$ python3 -q
>>> import numpy as np
>>> import numpy.linalg as la
>>> np.set_printoptions(precision=1, suppress=True, linewidth=160, sign=" ")
>>> J = np.array([[0.8, 0.7, 0.0, -0.2, 2.2, -0.7, -0.5],
...     [1.5, -0.2, -2.1, 1.0, 0.7, 1.8, 2.5],
...     [0.3, -0.6, 0.2, -0.7, -0.2, 2.5, 0.8],
...     [-1.7, -1.5, 0.0, 3.0, 0.1, 0.8, 1.5],
...     [0.6, -0.7, -0.5, 0.3, -1.0, 0.5, 2.1],
...     [1.6, -0.6, -1.5, -2.0, -0.6, -0.3, -1.0],
...     [1.3, -1.4, 0.8, -1.0, 0.0, 0.9, -0.5],
...     [-1.9, -1.5, -1.3, 0.4, 0.8, 0.5, -0.3]])
>>> J
array([[ 0.8,  0.7,  0. , -0.2,  2.2, -0.7, -0.5],
       [ 1.5, -0.2, -2.1,  1. ,  0.7,  1.8,  2.5],
       [ 0.3, -0.6,  0.2, -0.7, -0.2,  2.5,  0.8],
       [-1.7, -1.5,  0. ,  3. ,  0.1,  0.8,  1.5],
       [ 0.6, -0.7, -0.5,  0.3, -1. ,  0.5,  2.1],
       [ 1.6, -0.6, -1.5, -2. , -0.6, -0.3, -1. ],
       [ 1.3, -1.4,  0.8, -1. ,  0. ,  0.9, -0.5],
       [-1.9, -1.5, -1.3,  0.4,  0.8,  0.5, -0.3]])
>>> A2 = np.array([[0, 2, -2],
...     [2, -3, 0],
...     [2, -3, 3],
...     [1, 3, -3],
...     [-2, -3, 1],
...     [0, 0, 1],
...     [1, 0, 3]])
>>> np.einsum("ik,kj->ij", J, A2)
array([[-3.7, -7.7, -1. ],
       [-2.5, 10.8, -2.3],
       [-0.3,  0.3,  6.8],
       [ 1.3,  9.8, -0.2],
       [ 2. ,  8.7,  2.2],
       [-6. ,  5.3, -5.6],
       [-2.7,  1.4,  2.2],
       [-7.1,  3.4, -0.9]])
>>> np.einsum("ij->j", J)
array([ 2.5, -5.8, -4.4,  0.8,  2. ,  6. ,  4.6])
>>> A2.T @ J.T
array([[-3.7, -2.5, -0.3,  1.3,  2. , -6. , -2.7, -7.1],
       [-7.7, 10.8,  0.3,  9.8,  8.7,  5.3,  1.4,  3.4],
       [-1. , -2.3,  6.8, -0.2,  2.2, -5.6,  2.2, -0.9]])
>>> A2 = np.c_[J[:, :3] @ np.array([[3, 0, 0], [3, 0, 1], [3, 2, 1]]), np.array([2, 2, 2, 1, 1, 0, 2, 1])]
>>> A2
array([[  4.5,   0. ,   0.7,   2. ],
       [ -2.4,  -4.2,  -2.3,   2. ],
       [ -0.3,   0.4,  -0.4,   2. ],
       [ -9.6,   0. ,  -1.5,   1. ],
       [ -1.8,  -1. ,  -1.2,   1. ],
       [ -1.5,  -3. ,  -2.1,   0. ],
       [  2.1,   1.6,  -0.6,   2. ],
       [-14.1,  -2.6,  -2.8,   1. ]])
>>> la.matrix_rank(np.c_[J, A2])
np.int64(8)
>>> np.round(la.norm(A2 - J @ la.lstsq(J, A2)[0], axis=0), 1) + 0
array([ 0. ,  0. ,  0. ,  0.4])
>>> la.matrix_rank(A2)
np.int64(4)
>>> proj = J @ la.solve(J.T @ J, J.T)
>>> round(np.trace(proj), 1)
np.float64(7.0)
>>> proj.round(1) + 0
array([[ 0.9,  0.1, -0.1, -0.2,  0. , -0.2,  0.1,  0.1],
       [ 0.1,  0.9,  0.1,  0.1,  0. ,  0.1, -0.1, -0.1],
       [-0.1,  0.1,  0.8, -0.2,  0. , -0.2,  0.2,  0.1],
       [-0.2,  0.1, -0.2,  0.8,  0. , -0.2,  0.2,  0.1],
       [ 0. ,  0. ,  0. ,  0. ,  1. ,  0. ,  0. ,  0. ],
       [-0.2,  0.1, -0.2, -0.2,  0. ,  0.8,  0.2,  0.1],
       [ 0.1, -0.1,  0.2,  0.2,  0. ,  0.2,  0.9, -0.1],
       [ 0.1, -0.1,  0.1,  0.1,  0. ,  0.1, -0.1,  0.9]])
>>> U, sig, Vt = la.svd(proj)
>>> evecs = Vt[:(sig > 1e-8).sum()]
>>> rng = np.random.default_rng(97310)
>>> x0 = proj[3] + -1 * proj[0] + rng.integers(2) * np.eye(8)[3]
>>> x0.round(1) + 0
array([-1.,  0.,  0.,  1.,  0.,  0.,  0.,  0.])
>>> round(la.norm(x0 - evecs.T @ evecs @ x0), 1)
np.float64(0.0)
>>> la.matrix_rank(np.vstack([proj, x0]))
np.int64(7)
>>> np.round(evecs.T @ evecs, 1) + 0
array([[ 0.9,  0.1, -0.1, -0.2,  0. , -0.2,  0.1,  0.1],
       [ 0.1,  0.9,  0.1,  0.1,  0. ,  0.1, -0.1, -0.1],
       [-0.1,  0.1,  0.8, -0.2,  0. , -0.2,  0.2,  0.1],
       [-0.2,  0.1, -0.2,  0.8,  0. , -0.2,  0.2,  0.1],
       [ 0. ,  0. ,  0. ,  0. ,  1. ,  0. ,  0. ,  0. ],
       [-0.2,  0.1, -0.2, -0.2,  0. ,  0.8,  0.2,  0.1],
       [ 0.1, -0.1,  0.2,  0.2,  0. ,  0.2,  0.9, -0.1],
       [ 0.1, -0.1,  0.1,  0.1,  0. ,  0.1, -0.1,  0.9]])
>>> np.allclose(evecs.T @ evecs @ x0, x0)
True
